$ python -q
>>> import numpy as np
>>> np.set_printoptions(precision=2, suppress=True, linewidth=140)
>>> rd = lambda a: np.round(a, 2) + 0
>>> arr = np.loadtxt("m.csv", delimiter=",")
>>> arr
array([[  2.16,  -9.28,  14.67],
       [  2.22,  -9.  ,  14.15],
       [  2.61,  -6.02,   8.76],
       [  2.63,  -5.48,   7.81],
       [  2.63,  -4.92,   6.82],
       [  2.61,  -4.63,   6.33],
       [  2.4 ,  -3.11,   3.76],
       [  2.3 ,  -2.74,   3.15],
       [  2.08,  -2.18,   2.27],
       [  2.08,  -2.17,   2.25],
       [  1.48,  -1.21,   0.89],
       [  1.36,  -1.07,   0.71],
       [  0.36,  -0.27,   0.03],
       [  0.35,  -0.26,   0.03],
       [  0.34,  -0.25,   0.03],
       [  0.2 ,  -0.16,   0.01],
       [  0.19,  -0.15,   0.01],
       [ -0.07,   0.09,   0.  ],
       [ -0.09,   0.13,   0.  ],
       [ -0.1 ,   0.32,  -0.05],
       [  0.12,   0.62,  -0.25],
       [  2.4 ,   2.27,  -2.41],
       [  2.4 ,   2.27,  -2.41],
       [  6.39,   4.89,  -6.77],
       [  6.89,   5.21,  -7.34],
       [ 10.02,   7.3 , -11.06]])
>>> cent = arr[[4, 20]].astype(float)
>>> for _ in range(3):
...     z = np.linalg.norm(arr[:, None] - cent, axis=-1).argmin(axis=1)
...     cent = np.array([arr[z == j].mean(axis=0) for j in range(2)])
... 
>>> z
array([0, 0, 0, 0, 0, 0, 0, 1, 1, 1, 1, 1, 1, 1, 1, 1, 1, 1, 1, 1, 1, 1, 1, 1, 1, 1])
>>> np.bincount(z)
array([ 7, 19])
>>> rd(cent)
array([[ 2.47, -6.06,  8.9 ],
       [ 2.04,  0.67, -1.1 ]])
>>> m1 = np.load("case5.npy")
>>> rd(m1)
array([[ 1.  ,  0.  ,  0.  ,  0.  ],
       [ 0.  , -0.5 ,  0.87,  0.  ],
       [ 0.  , -0.87, -0.5 ,  0.  ],
       [ 0.  ,  0.  ,  0.  ,  1.  ]])
>>> f = np.array([6, 5, 7, 6])
>>> Y = m1 + np.outer(f, np.eye(4)[2])
>>> np.linalg.matrix_rank(Y - m1)
np.int64(1)
>>> rd(np.linalg.det(Y) / np.linalg.det(m1)), rd(1 + np.linalg.solve(m1, f)[2])
(np.float64(1.83), np.float64(1.83))
>>> rng = np.random.default_rng(28)
>>> z = rng.permutation(4)
>>> z
array([1, 2, 3, 0])
>>> Y = m1[z][:, z]
>>> rd(np.linalg.det(Y)), rd(np.linalg.det(m1[z]))
(np.float64(1.0), np.float64(-1.0))
>>> rd(np.diag(Y))
array([-0.5, -0.5,  1. ,  1. ])
>>> rd(np.sort(np.abs(np.linalg.eigvals(Y))))
array([1., 1., 1., 1.])
>>> rd(np.trace(Y))
np.float64(1.0)
>>> z = rng.permutation(4)
>>> Y = m1[:, z] * rng.choice([-1, 1], 4)
>>> rd(Y)
array([[ 1.  ,  0.  ,  0.  ,  0.  ],
       [ 0.  ,  0.5 ,  0.  , -0.87],
       [ 0.  ,  0.87,  0.  ,  0.5 ],
       [ 0.  ,  0.  , -1.  ,  0.  ]])
>>> Uu, _, Vt = np.linalg.svd(m1.T @ Y)
>>> rd(Uu @ Vt)
array([[ 1.,  0.,  0.,  0.],
       [ 0., -1.,  0.,  0.],
       [ 0.,  0.,  0., -1.],
       [ 0.,  0., -1.,  0.]])
>>> z
array([0, 1, 3, 2])
>>> q, _ = np.linalg.qr(np.array([[1.2, 0.2, 0.1, 1.0],
...     [1.1, 0.3, -0.2, -0.1],
...     [1.4, -2.0, 1.4, 1.0],
...     [-0.5, -0.3, 0.6, -1.3]]))
>>> M = 4 * q
>>> rd(M)
array([[-2.18, -1.56,  1.92, -2.26],
       [-2.  , -1.69, -0.08,  3.03],
       [-2.54,  3.07, -0.34,  0.03],
       [ 0.91,  1.13,  3.49,  1.31]])
>>> rd(np.kron(np.eye(2, dtype=int), M))
array([[-2.18, -1.56,  1.92, -2.26,  0.  ,  0.  ,  0.  ,  0.  ],
       [-2.  , -1.69, -0.08,  3.03,  0.  ,  0.  ,  0.  ,  0.  ],
       [-2.54,  3.07, -0.34,  0.03,  0.  ,  0.  ,  0.  ,  0.  ],
       [ 0.91,  1.13,  3.49,  1.31,  0.  ,  0.  ,  0.  ,  0.  ],
       [ 0.  ,  0.  ,  0.  ,  0.  , -2.18, -1.56,  1.92, -2.26],
       [ 0.  ,  0.  ,  0.  ,  0.  , -2.  , -1.69, -0.08,  3.03],
       [ 0.  ,  0.  ,  0.  ,  0.  , -2.54,  3.07, -0.34,  0.03],
       [ 0.  ,  0.  ,  0.  ,  0.  ,  0.91,  1.13,  3.49,  1.31]])
>>> rd(np.linalg.det(M.T))
np.float64(-256.0)
>>> rd(np.poly(M))
array([   1.  ,    2.9 ,    0.  ,  -46.32, -256.  ])
>>> rd(np.linalg.det(M[::-1]))
np.float64(-256.0)
>>> rd(np.linalg.det(2 * M)), rd(np.linalg.det(M))
(np.float64(-4096.0), np.float64(-256.0))
>>> rd(np.linalg.eigvals(M).sum().real)
np.float64(-2.9)
